$ ipython --no-banner

In [1]: import numpy as np

In [2]: import numpy.linalg as la

In [3]: np.set_printoptions(precision=3, suppress=True, linewidth=200)

In [4]: mat = np.load("dump.npy")

In [5]: print(mat)
[[-2  0  0]
 [-2 -2  0]
 [ 0  2 -2]]

In [6]: # triangular

In [7]: print(mat @ mat)
[[ 4  0  0]
 [ 8  4  0]
 [-4 -8  4]]

In [8]: print(np.prod(np.diag(mat)), np.round(la.det(mat), 3))
-8 -8.0

In [9]: print(np.sort(la.eigvals(mat)))
[-2. -2. -2.]

In [10]: print(la.matrix_power(mat - np.diag(np.diag(mat)), 3))
[[0 0 0]
 [0 0 0]
 [0 0 0]]

In [11]: vec = np.array([-2, 2, 0])

In [12]: target = mat @ vec

In [13]: print(target)
[4 0 4]

In [14]: print(la.solve(mat.T, mat[2]))
[-0. -0.  1.]

In [15]: print(la.solve(mat, target + mat[:, 0]))
[-1.  2. -0.]

In [16]: print(la.solve(mat, mat[:, 1]))
[-0.  1. -0.]

In [17]: vec = np.array([-2, 0, -1])

In [18]: target = mat @ vec

In [19]: c, lr = np.zeros(3), 1 / la.norm(mat, 2) ** 2

In [20]: for i in range(150):
    ...:     c -= lr * mat.T @ (mat @ c - target)
    ...:     if i % 50 == 0: print(i, round(la.norm(mat @ c - target), 3))
    ...: 
0 2.685
50 0.003
100 0.0

In [21]: print(c.round(3) + 0)
[-2.  0. -1.]

In [22]: print(round(la.cond(mat), 3))
4.049

In [23]: m1 = np.load("sample0.npy")

In [24]: print(m1)
[[0 5 2 3 4]
 [0 0 3 5 2]
 [0 0 0 4 3]
 [0 0 0 0 0]
 [0 0 0 0 0]]

In [25]: rng = np.random.default_rng(7751)

In [26]: idx = rng.permutation(5)

In [27]: print(idx)
[2 0 1 4 3]

In [28]: B = m1[idx][:, idx]

In [29]: print(B)
[[0 0 0 3 4]
 [2 0 5 4 3]
 [3 0 0 2 5]
 [0 0 0 0 0]
 [0 0 0 0 0]]

In [30]: print(np.sort(np.abs(la.eigvals(B))))
[0. 0. 0. 0. 0.]

In [31]: Uu, s, VT = la.svd(B)

In [32]: V = VT[:(s > 1e-8).sum()]

In [33]: vec = B[3] + -2 * B[0] + rng.integers(2) * np.eye(5)[4]

In [34]: print(vec)
[ 0.  0.  0. -6. -7.]

In [35]: print(round(la.norm(vec - V.T @ V @ vec), 3))
0.501

In [36]: print(np.round(V.T @ V, 3) + 0)
[[ 0.848  0.     0.152 -0.26   0.195]
 [ 0.     0.     0.     0.     0.   ]
 [ 0.152  0.     0.848  0.26  -0.195]
 [-0.26   0.     0.26   0.554  0.334]
 [ 0.195  0.    -0.195  0.334  0.749]]

In [37]: print(la.matrix_rank(np.vstack([B, vec])))
4

In [38]: ev, V = la.eig(mat)

In [39]: print(mat @ V[:, 0] - ev[0] * V[:, 0])
[0. 0. 0.]

In [40]: print(np.prod(ev))
-8.0

In [41]: print(np.sort(la.eigvals(la.inv(mat))))
[-0.5 -0.5 -0.5]

In [42]: print(np.sort(la.eigvals(mat @ mat)))
[4. 4. 4.]

In [43]: W1 = np.array([[4, -2, 2, -4],
    ...:     [-3, -4, -5, -5],
    ...:     [4, -5, 4, 0],
    ...:     [3, 1, 5, -1],
    ...:     [3, 2, 0, -5]])

In [44]: c = np.array([-1, -2, -3, 3])

In [45]: H = np.maximum(m1 @ W1 + c, 0)

In [46]: print((H > 0).mean(axis=0))
[0.6 0.2 0.4 0.4]

In [47]: print(la.matrix_rank(H))
4

In [48]: print((H > 0).astype(int))
[[1 0 0 0]
 [1 0 1 0]
 [1 1 1 0]
 [0 0 0 1]
 [0 0 0 1]]

In [49]: cent = np.array([[-1, -3, 0], [3, 2, 0], [-1, -1, 1], [1, -3, -3]])

In [50]: print(H @ cent)
[[ -13  -39    0]
 [ -66 -130   34]
 [ -13  -61   17]
 [   3   -9   -9]
 [   3   -9   -9]]

In [51]: print(np.abs(np.diag(la.qr(m1)[1])) > 1e-9)
[False False False False False]

In [52]: print(np.allclose(m1[:-1].T @ la.lstsq(m1[:-1].T, m1[-1])[0], m1[-1]))
True

In [53]: B = np.array([[1, 0], [1, 2]])

In [54]: K = np.kron(np.eye(2, dtype=int), B)

In [55]: print(K)
[[1 0 0 0]
 [1 2 0 0]
 [0 0 1 0]
 [0 0 1 2]]

In [56]: ev, V = la.eig(K)

In [57]: print(K @ V[:, 0] - ev[0] * V[:, 0])
[0. 0. 0. 0.]

In [58]: print(np.sort(la.eigvals(K.T)))
[1. 1. 2. 2.]

In [59]: print(np.sort(la.eigvals(K @ K)))
[1. 1. 4. 4.]

In [60]: print(np.sort(la.eigvals(la.inv(K))))
[0.5 0.5 1.  1. ]

In [61]: print(np.prod(ev))
4.0

In [62]: print(K @ K)
[[1 0 0 0]
 [3 4 0 0]
 [0 0 1 0]
 [0 0 3 4]]

In [63]: hat = np.triu(np.array([[4, -7, -6, -5], [-8, -7, -8, -1], [3, 6, 4, 9], [-6, -7, -9, -3]]), 1) + np.eye(4)

In [64]: B = hat @ K @ la.inv(hat)

In [65]: print(np.trace(B), np.trace(K))
6.0 6

In [66]: print(np.poly(B))
[  1.  -6.  13. -12.   4.]

In [67]: print(round(la.det(B), 3))
4.0

In [68]: print(la.eigvals(K))
[2. 2. 1. 1.]

In [69]: print(round(float(la.det(K[::-1])), 3))
4.0

In [70]: print(np.kron(np.eye(2, dtype=int), K))
[[1 0 0 0 0 0 0 0]
 [1 2 0 0 0 0 0 0]
 [0 0 1 0 0 0 0 0]
 [0 0 1 2 0 0 0 0]
 [0 0 0 0 1 0 0 0]
 [0 0 0 0 1 2 0 0]
 [0 0 0 0 0 0 1 0]
 [0 0 0 0 0 0 1 2]]

In [71]: print(round(la.det(K.T), 3))
4.0

In [72]: F = np.load("w.npy")

In [73]: print(F)
[[ 1 -2  4 -8]
 [ 1 -1  1 -1]
 [ 1  0  0  0]]

In [74]: print(F.reshape(-1, 2))
[[ 1 -2]
 [ 4 -8]
 [ 1 -1]
 [ 1 -1]
 [ 1  0]
 [ 0  0]]

In [75]: print(F.reshape(2, -1))
[[ 1 -2  4 -8  1 -1]
 [ 1 -1  1  0  0  0]]

In [76]: blk = F.reshape(3, 2, -1)

In [77]: print(np.einsum("ihd,ihd->ih", blk, blk))
[[ 5 80]
 [ 2  2]
 [ 1  0]]

In [78]: print(blk.shape)
(3, 2, 2)

In [79]: print(blk.transpose(1, 0, 2))
[[[ 1 -2]
  [ 1 -1]
  [ 1  0]]

 [[ 4 -8]
  [ 1 -1]
  [ 0  0]]]

In [80]: print(np.einsum("ihd,jhd->hij", blk, blk).shape)
(2, 3, 3)

In [81]: print(blk[:, 0])
[[ 1 -2]
 [ 1 -1]
 [ 1  0]]

In [82]: print(np.swapaxes(blk, 1, 2)[2])
[[1 0]
 [0 0]]

In [83]: data = np.array([[1, 5, 4, 9, -8],
    ...:     [7, 0, 6, 6, 1],
    ...:     [-8, 3, 7, 9, 1],
    ...:     [8, -2, -5, -8, 8],
    ...:     [6, 9, -2, -9, 6],
    ...:     [-5, 2, 2, -6, -3],
    ...:     [3, -9, 3, 8, 2],
    ...:     [-5, -9, 8, 7, -8],
    ...:     [6, -3, 5, 5, 9],
    ...:     [-1, -4, -8, -4, -7],
    ...:     [3, 2, 1, -5, 4]])

In [84]: data[8] = data[0]

In [85]: print(data)
[[ 1  5  4  9 -8]
 [ 7  0  6  6  1]
 [-8  3  7  9  1]
 [ 8 -2 -5 -8  8]
 [ 6  9 -2 -9  6]
 [-5  2  2 -6 -3]
 [ 3 -9  3  8  2]
 [-5 -9  8  7 -8]
 [ 1  5  4  9 -8]
 [-1 -4 -8 -4 -7]
 [ 3  2  1 -5  4]]

In [86]: u, v = data[2], data[1]

In [87]: print(u @ v)
41

In [88]: pr = (u @ v) / (u @ u) * u

In [89]: print(np.round(la.norm(u + v) ** 2 + la.norm(u - v) ** 2, 3))
652.0

In [90]: print(np.outer(u, v))
[[-56   0 -48 -48  -8]
 [ 21   0  18  18   3]
 [ 49   0  42  42   7]
 [ 63   0  54  54   9]
 [  7   0   6   6   1]]

In [91]: print(la.matrix_rank(np.outer(u, v)))
1

In [92]: print(v - pr)
[ 8.608 -0.603  4.593  4.191  0.799]

In [93]: idx = rng.permutation(5)

In [94]: B = data[:, idx] * rng.choice([-1, 1], 5)

In [95]: print(B)
[[ 1 -9 -8  5  4]
 [ 7 -6  1  0  6]
 [-8 -9  1  3  7]
 [ 8  8  8 -2 -5]
 [ 6  9  6  9 -2]
 [-5  6 -3  2  2]
 [ 3 -8  2 -9  3]
 [-5 -7 -8 -9  8]
 [ 1 -9 -8  5  4]
 [-1  4 -7 -4 -8]
 [ 3  5  4  2  1]]

In [96]: Uu, _, VT = la.svd(data.T @ B)

In [97]: print(idx)
[0 3 4 1 2]
